In [1]: import numpy as np

In [2]: np.set_printoptions(precision=2, suppress=True, linewidth=200)

In [3]: rd = lambda a: np.round(a, 2) + 0

In [4]: data = np.load("arr.npy")

In [5]: print(rd(data))
[[-0.55 -0.38  0.23 -0.15 -0.35  0.4   0.09  0.41 -0.13]
 [-0.07 -0.51 -0.03 -0.14  0.16 -0.51  0.64 -0.11  0.03]
 [ 0.    0.32 -0.43 -0.09 -0.3   0.4   0.57 -0.33 -0.14]
 [-0.07  0.42  0.04 -0.39  0.57  0.12  0.26  0.48  0.15]
 [ 0.55 -0.2  -0.32 -0.03 -0.09 -0.02  0.    0.52 -0.53]
 [-0.44  0.05 -0.12  0.36  0.47  0.   -0.05 -0.14 -0.65]
 [-0.3  -0.15 -0.68 -0.47  0.02 -0.13 -0.41 -0.06  0.12]
 [ 0.26 -0.24  0.33 -0.56  0.24  0.32 -0.12 -0.44 -0.29]
 [-0.15  0.45  0.26 -0.36 -0.39 -0.53 -0.03 -0.01 -0.39]]

In [6]: rng = np.random.default_rng(466796)

In [7]: z = rng.permutation(9)

In [8]: print(z)
[0 2 6 8 7 5 3 4 1]

In [9]: A2 = data[z][:, z]

In [10]: print(np.allclose(A2, data))
False

In [11]: print(rd(np.trace(A2)))
-3.22

In [12]: print(rd(np.linalg.det(A2)), rd(np.linalg.det(data[z])))
1.0 -1.0

In [13]: X = np.array([[-1.81, 1.85, 0.38, 1.6, 1.68],
    ...:     [1.85, 0.07, -0.12, -0.36, -2.11],
    ...:     [0.38, -0.12, -2.85, -2.5, 2.66],
    ...:     [1.6, -0.36, -2.5, 0.01, -1.11],
    ...:     [1.68, -2.11, 2.66, -1.11, 0.59]])

In [14]: print(rd(np.linalg.det(X)))
100.46

In [15]: print(np.allclose(X @ X.T, X.T @ X))
True

In [16]: print(rd(np.sort(np.abs(np.linalg.eigvals(X)))))
[1.   1.01 4.   4.99 5.  ]

In [17]: x0 = np.array([0, -3, 0, 0, 2])

In [18]: y = X @ x0

In [19]: b, lr = np.zeros(5), 1 / np.linalg.norm(X, 2) ** 2

In [20]: for i in range(15):
    ...:     b -= lr * X.T @ (X @ b - y)
    ...:     if i % 5 == 0: print(i, round(np.linalg.norm(X @ b - y), 2))
    ...: 
0 4.31
5 2.0
10 1.63

In [21]: print(rd(b))
[ 0.2  -1.94  0.36 -0.77  1.82]
